% ipython --no-banner

In [1]: import numpy as np

In [2]: from numpy import linalg as LA

In [3]: np.set_printoptions(precision=1, suppress=True, linewidth=120, sign=" ")

In [4]: arr = np.loadtxt("a.csv", delimiter=",")

In [5]: arr
Out[5]: 
array([[-0.5,  0. ,  0.9,  0. ,  0. ,  0. ],
       [ 0. ,  1. ,  0. ,  0. ,  0. ,  0. ],
       [-0.9,  0. , -0.5,  0. ,  0. ,  0. ],
       [ 0. ,  0. ,  0. ,  1. ,  0. ,  0. ],
       [ 0. ,  0. ,  0. ,  0. ,  1. ,  0. ],
       [ 0. ,  0. ,  0. ,  0. ,  0. ,  1. ]])

In [6]: print(LA.norm(arr, axis=0))
[ 1.  1.  1.  1.  1.  1.]

In [7]: print(np.round(arr.T @ arr, 1) + 0)
[[ 1.  0.  0.  0.  0.  0.]
 [ 0.  1.  0.  0.  0.  0.]
 [ 0.  0.  1.  0.  0.  0.]
 [ 0.  0.  0.  1.  0.  0.]
 [ 0.  0.  0.  0.  1.  0.]
 [ 0.  0.  0.  0.  0.  1.]]

In [8]: LA.svd(arr, compute_uv=False)
Out[8]: array([ 1.,  1.,  1.,  1.,  1.,  1.])

In [9]: arr[:, 4] @ arr[:, 3]
Out[9]: np.float64(0.0)

In [10]: feats = np.loadtxt("arr.csv", delimiter=",")

In [11]: feats
Out[11]: 
array([[ 1.,  0.,  0.,  0.,  0.,  0.,  0.,  0.,  0.,  0.],
       [ 2.,  1.,  0.,  0.,  0.,  0.,  0.,  0.,  0.,  0.],
       [ 2.,  0.,  1.,  0.,  0.,  0.,  0.,  0.,  0.,  0.],
       [ 2., -2., -1.,  1.,  0.,  0.,  0.,  0.,  0.,  0.],
       [-1.,  3.,  0., -3.,  1.,  0.,  0.,  0.,  0.,  0.],
       [ 1.,  0., -1.,  0., -2.,  1.,  0.,  0.,  0.,  0.],
       [ 2.,  3., -3.,  2.,  0., -1.,  1.,  0.,  0.,  0.],
       [ 0.,  1.,  0.,  2.,  3.,  2.,  3.,  1.,  0.,  0.],
       [ 2., -3., -1., -2.,  0.,  0.,  0., -2.,  1.,  0.],
       [ 1., -2.,  2.,  3.,  0., -3., -3.,  3.,  2.,  1.]])

In [12]: # triangular

In [13]: Uu, sig, Vt = LA.svd(feats, full_matrices=False)

In [14]: np.round(sig / sig[0], 1) + 0
Out[14]: array([ 1. ,  0.8,  0.7,  0.6,  0.4,  0.3,  0.2,  0.1,  0. ,  0. ])

In [15]: sig.round(1) + 0
Out[15]: array([ 7.9,  6.4,  5.7,  4.7,  3.3,  2.4,  1.3,  0.8,  0.2,  0. ])

In [16]: np.abs(Uu[:, 0]).round(6).argmax()
Out[16]: np.int64(9)

In [17]: np.allclose(Uu * sig @ Vt, feats)
Out[17]: True

In [18]: print((sig > 1e-8).sum())
10

In [19]: M = 2 * np.eye(6) + np.ones((6, 6))

In [20]: print(M)
[[ 3.  1.  1.  1.  1.  1.]
 [ 1.  3.  1.  1.  1.  1.]
 [ 1.  1.  3.  1.  1.  1.]
 [ 1.  1.  1.  3.  1.  1.]
 [ 1.  1.  1.  1.  3.  1.]
 [ 1.  1.  1.  1.  1.  3.]]

In [21]: M @ (-1.0) ** np.arange(6)
Out[21]: array([ 2., -2.,  2., -2.,  2., -2.])

In [22]: np.allclose(M @ M.T, M.T @ M)
Out[22]: True

In [23]: M @ np.ones(6)
Out[23]: array([ 8.,  8.,  8.,  8.,  8.,  8.])

In [24]: np.sort(np.abs(np.fft.fft(M[0]))), np.sort(LA.svd(M, compute_uv=False))
Out[24]: (array([ 2.,  2.,  2.,  2.,  2.,  8.]), array([ 2.,  2.,  2.,  2.,  2.,  8.]))

In [25]: other = LA.inv(M)

In [26]: np.round(M @ other, 1) + 0
Out[26]: 
array([[ 1.,  0.,  0.,  0.,  0.,  0.],
       [ 0.,  1.,  0.,  0.,  0.,  0.],
       [ 0.,  0.,  1.,  0.,  0.,  0.],
       [ 0.,  0.,  0.,  1.,  0.,  0.],
       [ 0.,  0.,  0.,  0.,  1.,  0.],
       [ 0.,  0.,  0.,  0.,  0.,  1.]])

In [27]: other
Out[27]: 
array([[ 0.4, -0.1, -0.1, -0.1, -0.1, -0.1],
       [-0.1,  0.4, -0.1, -0.1, -0.1, -0.1],
       [-0.1, -0.1,  0.4, -0.1, -0.1, -0.1],
       [-0.1, -0.1, -0.1,  0.4, -0.1, -0.1],
       [-0.1, -0.1, -0.1, -0.1,  0.4, -0.1],
       [-0.1, -0.1, -0.1, -0.1, -0.1,  0.4]])

In [28]: np.round(LA.slogdet(M)[0], 1)
Out[28]: np.float64(1.0)

In [29]: np.allclose(other, M.T)
Out[29]: False

In [30]: K = np.minimum.outer(np.arange(1, 8), np.arange(1, 8)) * 2

In [31]: K
Out[31]: 
array([[  2,   2,   2,   2,   2,   2,   2],
       [  2,   4,   4,   4,   4,   4,   4],
       [  2,   4,   6,   6,   6,   6,   6],
       [  2,   4,   6,   8,   8,   8,   8],
       [  2,   4,   6,   8,  10,  10,  10],
       [  2,   4,   6,   8,  10,  12,  12],
       [  2,   4,   6,   8,  10,  12,  14]])

In [32]: other = K[0, 0] * K[1:] - np.outer(K[1:, 0], K[0])

In [33]: other
Out[33]: 
array([[  0,   4,   4,   4,   4,   4,   4],
       [  0,   4,   8,   8,   8,   8,   8],
       [  0,   4,   8,  12,  12,  12,  12],
       [  0,   4,   8,  12,  16,  16,  16],
       [  0,   4,   8,  12,  16,  20,  20],
       [  0,   4,   8,  12,  16,  20,  24]])

In [34]: np.flatnonzero(~other.round(6).any(axis=1))
Out[34]: array([], dtype=int64)

In [35]: K[:, 0] / K[0, 0]
Out[35]: array([ 1.,  1.,  1.,  1.,  1.,  1.,  1.])

In [36]: LA.matrix_rank(other), LA.matrix_rank(K)
Out[36]: (np.int64(6), np.int64(7))

In [37]: other = feats[0, 0] * feats[1:] - np.outer(feats[1:, 0], feats[0])

In [38]: print(other)
[[ 0.  1.  0.  0.  0.  0.  0.  0.  0.  0.]
 [ 0.  0.  1.  0.  0.  0.  0.  0.  0.  0.]
 [ 0. -2. -1.  1.  0.  0.  0.  0.  0.  0.]
 [ 0.  3.  0. -3.  1.  0.  0.  0.  0.  0.]
 [ 0.  0. -1.  0. -2.  1.  0.  0.  0.  0.]
 [ 0.  3. -3.  2.  0. -1.  1.  0.  0.  0.]
 [ 0.  1.  0.  2.  3.  2.  3.  1.  0.  0.]
 [ 0. -3. -1. -2.  0.  0.  0. -2.  1.  0.]
 [ 0. -2.  2.  3.  0. -3. -3.  3.  2.  1.]]

In [39]: print(feats[:, 0] / feats[0, 0])
[ 1.  2.  2.  2. -1.  1.  2.  0.  2.  1.]

In [40]: np.flatnonzero(~other.round(6).any(axis=1))
Out[40]: array([], dtype=int64)

In [41]: evals, V = LA.eigh(K)

In [42]: np.round(V.T @ K @ V, 1) + 0
Out[42]: 
array([[  0.5,   0. ,   0. ,   0. ,   0. ,   0. ,   0. ],
       [  0. ,   0.6,   0. ,   0. ,   0. ,   0. ,   0. ],
       [  0. ,   0. ,   0.8,   0. ,   0. ,   0. ,   0. ],
       [  0. ,   0. ,   0. ,   1.1,   0. ,   0. ,   0. ],
       [  0. ,   0. ,   0. ,   0. ,   2. ,   0. ,   0. ],
       [  0. ,   0. ,   0. ,   0. ,   0. ,   5.2,   0. ],
       [  0. ,   0. ,   0. ,   0. ,   0. ,   0. ,  45.8]])

In [43]: np.round(V.T @ V, 1) + 0
Out[43]: 
array([[ 1.,  0.,  0.,  0.,  0.,  0.,  0.],
       [ 0.,  1.,  0.,  0.,  0.,  0.,  0.],
       [ 0.,  0.,  1.,  0.,  0.,  0.,  0.],
       [ 0.,  0.,  0.,  1.,  0.,  0.,  0.],
       [ 0.,  0.,  0.,  0.,  1.,  0.,  0.],
       [ 0.,  0.,  0.,  0.,  0.,  1.,  0.],
       [ 0.,  0.,  0.,  0.,  0.,  0.,  1.]])

In [44]: print(LA.eigvalsh(K @ K))
[    0.3     0.4     0.6     1.2     4.     27.4  2094.1]

In [45]: (evals > 1e-8).sum(), (evals < -1e-8).sum()
Out[45]: (np.int64(7), np.int64(0))

In [46]: print(np.abs(V[:, -1]).round(6).argmax())
6

In [47]: V @ np.diag(evals) @ V.T
Out[47]: 
array([[  2.,   2.,   2.,   2.,   2.,   2.,   2.],
       [  2.,   4.,   4.,   4.,   4.,   4.,   4.],
       [  2.,   4.,   6.,   6.,   6.,   6.,   6.],
       [  2.,   4.,   6.,   8.,   8.,   8.,   8.],
       [  2.,   4.,   6.,   8.,  10.,  10.,  10.],
       [  2.,   4.,   6.,   8.,  10.,  12.,  12.],
       [  2.,   4.,   6.,   8.,  10.,  12.,  14.]])
